$ python3 -q
>>> import numpy as np
>>> np.set_printoptions(suppress=True, linewidth=200)
>>> def rnd(a):
...     return np.round(a, 3) + 0
... 
>>> rng = np.random.default_rng(2902)
>>> M = np.array([[1, 2, 2, 1], [0, 0, 2, 1], [2, 0, 2, 1], [0, 0, 0, 0]]) * (rng.random((4, 4)) < 0.3)
>>> M
array([[1, 0, 0, 1],
       [0, 0, 0, 1],
       [0, 0, 0, 1],
       [0, 0, 0, 0]])
>>> left, sigma, Vh = np.linalg.svd(M)
>>> vecs = Vh[:(sigma > 1e-8).sum()]
>>> vec = M[3] + -2 * M[1] + rng.integers(2) * np.eye(4)[3]
>>> vec
array([ 0.,  0.,  0., -2.])
>>> rnd(np.linalg.norm(vec - vecs.T @ vecs @ vec))
np.float64(0.0)
>>> rnd(vecs.T @ vecs)
array([[1., 0., 0., 0.],
       [0., 0., 0., 0.],
       [0., 0., 0., 0.],
       [0., 0., 0., 1.]])
>>> left, sigma, Vh = np.linalg.svd(M)
>>> rnd(sigma)
array([1.848, 0.765, 0.   , 0.   ])
>>> out = left[:, :2] @ np.diag(sigma[:2]) @ Vh[:2]
>>> np.linalg.matrix_rank(M, rtol=0.05)
np.int64(2)
>>> np.linalg.matrix_rank(out)
np.int64(2)
>>> rnd(np.abs(M - out).max())
np.float64(0.0)
>>> W0 = np.load("test9.npy")
>>> W0
array([[0, 1, 1, 0, 0, 0],
       [1, 0, 1, 1, 0, 1],
       [1, 1, 0, 1, 0, 1],
       [0, 1, 1, 0, 0, 0],
       [0, 0, 0, 0, 0, 0],
       [0, 1, 1, 0, 0, 0]])
>>> np.argwhere(np.triu(W0))
array([[0, 1],
       [0, 2],
       [1, 2],
       [1, 3],
       [1, 5],
       [2, 3],
       [2, 5]])
>>> W0.sum(axis=0)
array([2, 4, 4, 2, 0, 2])
>>> Lm = np.diag(W0.sum(axis=1)) - W0
>>> Lm
array([[ 2, -1, -1,  0,  0,  0],
       [-1,  4, -1, -1,  0, -1],
       [-1, -1,  4, -1,  0, -1],
       [ 0, -1, -1,  2,  0,  0],
       [ 0,  0,  0,  0,  0,  0],
       [ 0, -1, -1,  0,  0,  2]])
>>> round(np.linalg.det(Lm[1:, 1:]))
0
>>> (np.linalg.eigvalsh(Lm) < 1e-8).sum()
np.int64(2)
>>> rnd(np.linalg.det(W0))
np.float64(0.0)
>>> z = rng.permutation(6)
>>> z
array([5, 2, 4, 0, 3, 1])
>>> out = W0[z][:, z]
>>> rnd(np.linalg.det(out)), rnd(np.linalg.det(W0[z]))
(np.float64(0.0), np.float64(0.0))
>>> rnd(np.sort(np.abs(np.linalg.eigvals(out))))
array([0., 0., 0., 1., 2., 3.])
>>> np.allclose(out, W0)
False
>>> np.all(np.linalg.eigvalsh(W0) > 0)
np.False_
>>> def softmax(z):
...     e = np.exp(z - z.max(axis=-1, keepdims=True))
...     return e / e.sum(axis=-1, keepdims=True)
... 
>>> rnd(softmax(W0[4]))
array([0.167, 0.167, 0.167, 0.167, 0.167, 0.167])
>>> S = W0 @ W0.T / np.sqrt(6)
>>> rnd(softmax(S)[4] @ W0)
array([0.333, 0.667, 0.667, 0.333, 0.   , 0.333])
>>> rnd(softmax(S + np.triu(np.full(S.shape, -np.inf), 1)))
array([[1.   , 0.   , 0.   , 0.   , 0.   , 0.   ],
       [0.227, 0.773, 0.   , 0.   , 0.   , 0.   ],
       [0.15 , 0.339, 0.511, 0.   , 0.   , 0.   ],
       [0.3  , 0.2  , 0.2  , 0.3  , 0.   , 0.   ],
       [0.2  , 0.2  , 0.2  , 0.2  , 0.2  , 0.   ],
       [0.21 , 0.139, 0.139, 0.21 , 0.093, 0.21 ]])
>>> F = np.array([[-1.0, -2.0, 0.0, 0.0],
...     [-2.0, -1.0, 0.0, 0.0],
...     [0.0, 0.0, -1.0, -2.0],
...     [0.0, 0.0, -2.0, -1.0]])
>>> out = np.linalg.inv(F)
>>> F @ out
array([[1., 0., 0., 0.],
       [0., 1., 0., 0.],
       [0., 0., 1., 0.],
       [0., 0., 0., 1.]])
>>> rnd(np.linalg.inv(out))
array([[-1., -2.,  0.,  0.],
       [-2., -1.,  0.,  0.],
       [ 0.,  0., -1., -2.],
       [ 0.,  0., -2., -1.]])
>>> rnd(np.linalg.det(F) * np.linalg.det(out))
np.float64(1.0)
>>> data = np.loadtxt("layer19.csv", delimiter=",")
>>> data
array([[3.076, 8.903, 7.054, 6.998, 1.978],
       [2.936, 9.049, 7.041, 7.102, 2.122],
       [3.125, 9.187, 7.123, 7.216, 1.868],
       [3.024, 9.025, 6.958, 7.023, 1.975],
       [3.075, 8.992, 6.798, 7.057, 1.79 ],
       [2.966, 8.949, 7.011, 6.992, 1.967],
       [3.926, 4.976, 7.903, 5.136, 5.069],
       [4.037, 4.98 , 7.899, 5.061, 4.841],
       [3.909, 4.947, 7.944, 5.133, 4.788],
       [4.085, 5.086, 7.966, 5.208, 4.893],
       [3.826, 5.22 , 7.876, 5.041, 5.079],
       [3.871, 4.882, 7.929, 4.936, 5.059],
       [3.923, 5.978, 8.13 , 8.968, 8.064],
       [3.94 , 6.049, 7.886, 8.982, 8.04 ],
       [3.965, 6.089, 8.061, 9.007, 7.975],
       [3.737, 6.016, 7.815, 9.02 , 7.965],
       [4.171, 5.881, 8.05 , 9.045, 8.007],
       [4.068, 6.069, 8.052, 8.836, 8.112]])
>>> D = np.linalg.norm(data[:, None] - data[None], axis=-1)
>>> D.mean(axis=1).argmax()
np.int64(2)
>>> D.shape
(18, 18)
>>> np.flatnonzero(D[6] < D.mean() / 2)
array([ 6,  7,  8,  9, 10, 11])
>>> rnd(D[:5, :5])
array([[0.   , 0.27 , 0.384, 0.166, 0.335],
       [0.27 , 0.   , 0.373, 0.208, 0.44 ],
       [0.384, 0.373, 0.   , 0.335, 0.421],
       [0.166, 0.208, 0.335, 0.   , 0.254],
       [0.335, 0.44 , 0.421, 0.254, 0.   ]])
>>> np.linalg.matrix_rank(D ** 2)
np.int64(7)
>>> (D + 1e9 * np.eye(18)).round(6).argmin(axis=1)
array([ 5,  3,  3,  5,  3,  3, 11,  8,  7,  7,  6,  6, 14, 14, 12, 13, 12, 12])
>>> z = data[:, 4] > np.median(data[:, 4])
>>> r0 = data[z].mean(axis=0) - data[~z].mean(axis=0)
>>> np.argsort(-np.abs(r0).round(6), kind="stable")
array([4, 1, 3, 2, 0])
>>> rnd(r0)
array([ 0.577, -1.995,  0.656,  1.242,  4.128])
>>> q, vecs = np.linalg.qr(data[:, :3])[0], np.linalg.qr(data[:, 3:])[0]
>>> sigma = np.linalg.svd(q.T @ vecs, compute_uv=False)
>>> (sigma > 0.9).sum()
np.int64(2)
>>> rnd(sigma)
array([0.999, 0.953])
>>> left, sigma, Vh = np.linalg.svd(data)
>>> np.argmax(sigma[:-1] / (sigma[1:] + 1e-6)) + 1
np.int64(3)
>>> out = left[:, :3] @ np.diag(sigma[:3]) @ Vh[:3]
>>> rnd(np.linalg.norm(data - out) / np.linalg.norm(data))
np.float64(0.009)
>>> np.linalg.matrix_rank(out)
np.int64(3)
>>> rnd(np.abs(np.linalg.svd(data)[2][-1]))
array([0.624, 0.388, 0.53 , 0.316, 0.283])
>>> rnd(np.linalg.norm(data, 2) / np.linalg.norm(data))
np.float64(0.976)
>>> np.linalg.cond(data) > 100
np.True_
>>> r0 = np.array([3, -1, -2, 3, -2, 1])
>>> arr = r0[np.abs(np.subtract.outer(np.arange(6), np.arange(6)))]
>>> arr
array([[ 3, -1, -2,  3, -2,  1],
       [-1,  3, -1, -2,  3, -2],
       [-2, -1,  3, -1, -2,  3],
       [ 3, -2, -1,  3, -1, -2],
       [-2,  3, -2, -1,  3, -1],
       [ 1, -2,  3, -2, -1,  3]])
>>> evals, vecs = np.linalg.eigvalsh(arr)
Traceback (most recent call last):
  File "<python-input-72>", line 1, in <module>
    evals, vecs = np.linalg.eigvalsh(arr)
    ^^^^^^^^^^^
ValueError: too many values to unpack (expected 2)
>>> evals, vecs = np.linalg.eigh(arr)
>>> rnd(np.abs(vecs[:, -1]))
array([0.354, 0.549, 0.27 , 0.27 , 0.549, 0.354])
>>> rnd(np.linalg.eigvalsh(arr @ arr))
array([ 0.076,  0.496,  5.35 ,  7.871, 65.634, 88.574])
>>> rnd(np.linalg.eigvalsh(arr + 5 * np.eye(6)))
array([ 2.195,  5.276,  5.704,  7.313, 13.101, 14.411])
>>> np.abs(vecs[:, -1]).round(6).argmax()
np.int64(1)
>>> np.unique(evals.round(6) + 0, return_counts=True)[1]
array([1, 1, 1, 1, 1, 1])
>>> rnd(evals)
array([-2.805,  0.276,  0.704,  2.313,  8.101,  9.411])
>>> rnd(np.linalg.svd(arr, compute_uv=False))
array([9.411, 8.101, 2.805, 2.313, 0.704, 0.276])
>>> rnd(evals.sum()), np.trace(arr)
(np.float64(18.0), np.int64(18))
>>> E = np.load("block16.npy")
>>> E
array([[ 0.049,  0.501,  0.565,  1.849, -0.433],
       [ 0.042,  0.141,  0.131,  0.845, -0.155],
       [-0.07 ,  0.638,  0.617,  2.534, -0.567],
       [ 0.192, -1.174, -1.218, -4.752,  1.126],
       [-0.004,  0.986,  1.042,  3.986, -1.039],
       [ 0.118,  1.789,  1.683,  6.899, -1.867],
       [-0.05 ,  0.58 ,  0.558,  2.003, -0.486],
       [ 0.035,  0.656,  0.656,  2.78 , -0.673],
       [-0.021, -0.535, -0.473, -2.252,  0.496],
       [ 0.022,  0.361,  0.21 ,  1.072, -0.285],
       [-0.01 ,  0.086, -0.011,  0.399, -0.121]])
>>> cen = E - E.mean(axis=0)
>>> vecs = np.linalg.svd(cen)[2][:1]
>>> out = cen - cen @ vecs.T @ vecs
>>> rnd(out.std(axis=0))
array([0.07 , 0.043, 0.063, 0.026, 0.055])
>>> rnd((cen @ vecs.T).std(axis=0))
array([3.175])
>>> r0 = np.array([4, 0])
>>> np.convolve(E[0], r0)
array([ 0.196,  2.004,  2.26 ,  7.396, -1.732,  0.   ])
>>> rnd(np.cross(E[0, :3], E[3, :3]))
array([ 0.053,  0.168, -0.154])
>>> rnd(np.correlate(E[0], E[3], "full"))
array([  0.055,   0.331,  -1.804,  -1.271, -10.541,  -0.762,  -1.535,   0.863,  -0.083])
>>> J = np.loadtxt("run8.csv", delimiter=",")
>>> J
array([[0., 0., 1.],
       [0., 0., 1.],
       [1., 1., 0.]])
>>> proj = np.triu(np.array([[5, 1, 2], [2, 4, 3], [0, 2, 0]]), 1) + np.eye(3)
>>> out = proj @ J @ np.linalg.inv(proj)
>>> rnd(np.poly(out))
array([ 1.,  0., -2.,  0.])
>>> np.linalg.matrix_rank(out)
np.int64(2)
>>> np.trace(out), np.trace(J)
(np.float64(0.0), np.float64(0.0))
>>> rnd(np.linalg.det(out))
np.float64(0.0)
>>> out
array([[ 2.,  0., -2.],
       [ 3.,  0., -5.],
       [ 1.,  0., -2.]])
>>> left, sigma, Vh = np.linalg.svd(J)
>>> vecs = Vh[:(sigma > 1e-8).sum()]
>>> vec = J[1] + -3 * J[0] + rng.integers(2) * np.eye(3)[1]
>>> vec
array([ 0.,  1., -2.])
>>> rnd(np.diag(vecs.T @ vecs))
array([0.5, 0.5, 1. ])
>>> np.allclose(vecs.T @ vecs @ vec, vec)
False
>>> rnd(np.linalg.norm(vec - vecs.T @ vecs @ vec))
np.float64(0.707)
>>> rank = np.linalg.matrix_rank(J)
>>> rank
np.int64(2)
>>> N = np.linalg.svd(J)[2][rank:].T
>>> N.shape
(3, 1)
>>> N[:, 0] / N[np.abs(N[:, 0]).round(6).argmax(), 0]
array([ 1., -1.,  0.])
>>> np.linalg.matrix_rank(J.T @ J), np.linalg.matrix_rank(J @ J.T)
(np.int64(2), np.int64(2))
>>> [int(np.linalg.matrix_rank(np.delete(J, i, axis=0))) for i in range(3)]
[2, 2, 1]
>>> mat = np.array([[0, 8, 0, 3], [1, 8, 5, 7], [6, 3, 30, 5]])
>>> mat
array([[ 0,  8,  0,  3],
       [ 1,  8,  5,  7],
       [ 6,  3, 30,  5]])
>>> round(np.log10(np.linalg.cond(E)))
2
>>> [round(float(x), 3) for x in np.linalg.svd(E, compute_uv=False)[:3]]
[11.687, 0.296, 0.221]
>>> out = np.array([[-3, 2], [3, -1]])
>>> cent = np.kron(out, mat)
>>> rnd(np.linalg.norm(cent, 2)), rnd(np.linalg.norm(out, 2) * np.linalg.norm(mat, 2))
(np.float64(152.272), np.float64(152.272))
>>> cent.shape
(6, 8)
>>> rnd(softmax(mat).sum(axis=1))
array([1., 1., 1.])
>>> rnd(softmax(mat[0] + 2))
array([0.   , 0.993, 0.   , 0.007])
>>> S = mat @ mat.T / np.sqrt(4)
>>> rnd(softmax(S))
array([[0.002, 0.998, 0.   ],
       [0.   , 0.   , 1.   ],
       [0.   , 0.   , 1.   ]])
>>> rnd(softmax(S + np.triu(np.full(S.shape, -np.inf), 1)))
array([[1., 0., 0.],
       [0., 1., 0.],
       [0., 0., 1.]])
>>> softmax(S).round(6).argmax(axis=1)
array([1, 2, 2])
